% python3 -q
>>> import numpy as np
>>> np.set_printoptions(suppress=True, linewidth=200)
>>> def rnd(a):
...     return np.round(a, 2) + 0
... 
>>> mat = np.loadtxt("sample5.csv", delimiter=",")
>>> print(rnd(mat))
[[ 0.85 -0.25  0.25]
 [-0.25  0.07 -0.07]
 [ 0.25 -0.07  0.07]]
>>> print(np.linalg.cond(mat) > 100)
True
>>> [round(float(x), 2) for x in np.linalg.svd(mat, compute_uv=False)[:3]]
[1.0, 0.0, 0.0]
>>> print(np.argsort(-np.linalg.norm(mat, axis=0).round(6), kind="stable")[:3])
[0 1 2]
>>> rnd(np.trace(np.linalg.pinv(mat) @ mat))
np.float64(1.0)
>>> np.unique(mat.round(6), axis=0).shape
(3, 3)
>>> np.linalg.lstsq(mat[:-1].T, mat[-1])[2]
np.int32(1)
>>> x0 = np.array([2, 2, 3])
>>> rnd((mat * x0).sum(axis=1))
array([ 1.96, -0.58,  0.58])
>>> x0 = np.array([0, 3, 0])
>>> rnd(np.linalg.eigvalsh(2 * mat - np.eye(3)))
array([-1., -1.,  1.])
>>> np.trace(mat)
np.float64(1.0)
>>> print(rnd(mat @ x0))
[-0.75  0.22 -0.22]
>>> evals, vecs = np.linalg.eigh(mat)
>>> print(rnd(np.linalg.eigvalsh(mat @ mat)))
[0. 0. 1.]
>>> np.abs(vecs[:, -1]).round(6).argmax()
np.int64(0)
>>> rnd(vecs.T @ vecs)
array([[1., 0., 0.],
       [0., 1., 0.],
       [0., 0., 1.]])
>>> rnd(np.linalg.eigvalsh(mat + -3 * np.eye(3)))
array([-3., -3., -2.])
>>> rnd(vecs @ np.diag(evals) @ vecs.T)
array([[ 0.85, -0.25,  0.25],
       [-0.25,  0.07, -0.07],
       [ 0.25, -0.07,  0.07]])
>>> np.unique(evals.round(6) + 0, return_counts=True)[1]
array([2, 1])
>>> J = np.array([[0, 0, 0, 0, 1],
...     [1, 0, 0, 0, 0],
...     [0, 0, 0, 1, 0],
...     [0, 0, 1, 0, 0],
...     [0, 1, 0, 0, 0]])
>>> out = J ** -1
Traceback (most recent call last):
  File "<python-input-25>", line 1, in <module>
    out = J ** -1
          ~~^^~~~
ValueError: Integers to negative integer powers are not allowed.
>>> out = np.linalg.inv(J)
>>> print(J @ out)
[[1. 0. 0. 0. 0.]
 [0. 1. 0. 0. 0.]
 [0. 0. 1. 0. 0.]
 [0. 0. 0. 1. 0.]
 [0. 0. 0. 0. 1.]]
>>> (np.abs(out) > 1e-9).astype(int)
array([[0, 1, 0, 0, 0],
       [0, 0, 0, 0, 1],
       [0, 0, 0, 1, 0],
       [0, 0, 1, 0, 0],
       [1, 0, 0, 0, 0]])
>>> x0 = np.array([-3, -4, -1, 1, -5])
>>> rnd(np.sort(np.abs(np.degrees(np.angle(np.linalg.eigvals(J))))))
array([  0.,   0., 120., 120., 180.])
>>> print(rnd(np.linalg.inv(J)))
[[0. 1. 0. 0. 0.]
 [0. 0. 0. 0. 1.]
 [0. 0. 0. 1. 0.]
 [0. 0. 1. 0. 0.]
 [1. 0. 0. 0. 0.]]
>>> print(rnd(np.linalg.norm(x0)), rnd(np.linalg.norm(J @ x0)))
7.21 7.21
>>> x0 = np.array([5, 4, 2, 0, 3])
>>> target = J @ x0
>>> target
array([3, 5, 0, 2, 4])
>>> rnd(np.linalg.solve(J, target))
array([5., 4., 2., 0., 3.])
>>> rnd(np.linalg.solve(J.T, J[4]))
array([0., 0., 0., 0., 1.])
>>> rnd(np.linalg.pinv(J))
array([[0., 1., 0., 0., 0.],
       [0., 0., 0., 0., 1.],
       [0., 0., 0., 1., 0.],
       [0., 0., 1., 0., 0.],
       [1., 0., 0., 0., 0.]])
>>> rng = np.random.default_rng(52)
>>> W0 = rng.normal(size=(21, 3)) + 20 * np.array([1, 0, 2])
>>> rnd(W0)
array([[19.17,  0.24, 39.94],
       [19.91,  0.32, 40.67],
       [20.19,  0.18, 38.86],
       [20.58, -0.33, 40.99],
       [21.31, -1.63, 41.33],
       [19.32, -1.04, 39.77],
       [20.3 ,  1.01, 42.82],
       [18.54, -0.37, 40.38],
       [19.47, -1.72, 39.77],
       [19.97,  0.39, 39.61],
       [21.35,  0.22, 40.79],
       [18.97, -2.55, 40.78],
       [20.36,  0.7 , 40.15],
       [19.7 , -0.24, 41.03],
       [19.26, -0.27, 39.98],
       [20.34,  2.22, 39.49],
       [22.54,  0.18, 40.04],
       [19.58,  0.93, 41.7 ],
       [19.13, -0.08, 39.77],
       [19.48, -0.97, 40.46],
       [20.78,  0.33, 39.52]])
>>> out = np.c_[W0[:, :2] @ np.array([[4, 4], [0, 1]]), np.array([0, -3, -3, 3, 2, 1, 0, 0, 2, -2, -3, -2, -2, 0, -2, -3, 3, 3, -3, -1, -2])]
>>> rnd(out)
array([[76.7 , 76.94,  0.  ],
       [79.62, 79.95, -3.  ],
       [80.76, 80.94, -3.  ],
       [82.31, 81.99,  3.  ],
       [85.25, 83.62,  2.  ],
       [77.28, 76.24,  1.  ],
       [81.2 , 82.21,  0.  ],
       [74.15, 73.78,  0.  ],
       [77.87, 76.15,  2.  ],
       [79.89, 80.28, -2.  ],
       [85.4 , 85.62, -3.  ],
       [75.88, 73.33, -2.  ],
       [81.45, 82.15, -2.  ],
       [78.79, 78.56,  0.  ],
       [77.05, 76.78, -2.  ],
       [81.38, 83.6 , -3.  ],
       [90.15, 90.33,  3.  ],
       [78.32, 79.25,  3.  ],
       [76.52, 76.44, -3.  ],
       [77.9 , 76.93, -1.  ],
       [83.12, 83.45, -2.  ]])
>>> rnd(np.linalg.norm(out - W0 @ np.linalg.lstsq(W0, out)[0], axis=0))
array([0.  , 0.  , 9.43])
>>> np.linalg.matrix_rank(out)
np.int64(3)
>>> gram = mat.T @ mat
>>> print(rnd(np.linalg.svd(mat, compute_uv=False) ** 2))
[1. 0. 0.]
>>> np.allclose(gram, gram.T)
True
>>> rnd(np.trace(gram)), rnd((mat ** 2).sum())
(np.float64(1.0), np.float64(1.0))
>>> Xc = W0 - W0.mean(axis=0)
>>> vecs = np.linalg.svd(Xc)[2][:1]
>>> out = Xc - Xc @ vecs.T @ vecs
>>> rnd(np.cov(Xc @ vecs.T, rowvar=False))
np.float64(1.27)
>>> rnd(np.diag(vecs.T @ vecs))
array([0.31, 0.69, 0.  ])
>>> Xc = (W0 - W0.mean(axis=0)) / W0.std(axis=0)
>>> print(rnd(Xc.std(axis=0)))
[1. 1. 1.]
>>> coef = np.linalg.lstsq(np.delete(Xc, 1, axis=1), Xc[:, 1])[0]
>>> rnd(1 - np.var(Xc[:, 1] - np.delete(Xc, 1, axis=1) @ coef))
np.float64(0.07)
>>> rnd(coef)
array([ 0.26, -0.05])
>>> np.abs(coef).argmax()
np.int64(0)
>>> lab = W0[:, 1] > np.median(W0[:, 1])
>>> r0 = W0[lab].mean(axis=0) - W0[~lab].mean(axis=0)
>>> print(np.argsort(-np.abs(r0).round(6), kind="stable"))
[1 0 2]
>>> print(lab.astype(int))
[1 1 1 0 0 0 1 0 0 1 1 0 1 0 0 1 0 1 0 0 1]
>>> A = np.array([[0.21, 0.42, 0.16, 0.21],
...     [0.26, 0.19, 0.22, 0.33],
...     [0.29, 0.16, 0.29, 0.26],
...     [0.43, 0.07, 0.21, 0.29]])
>>> out = np.linalg.inv(A)
>>> rnd(np.linalg.det(A) * out)
array([[ 0.  , -0.01,  0.  ,  0.01],
       [ 0.01,  0.  ,  0.  ,  0.  ],
       [ 0.  , -0.01,  0.02, -0.01],
       [ 0.  ,  0.02, -0.01,  0.  ]])
>>> print(rnd(A @ out))
[[1. 0. 0. 0.]
 [0. 1. 0. 0.]
 [0. 0. 1. 0.]
 [0. 0. 0. 1.]]
>>> rnd(np.linalg.det(A) * np.linalg.det(out))
np.float64(1.0)
>>> rnd(np.linalg.slogdet(A)[0])
np.float64(1.0)
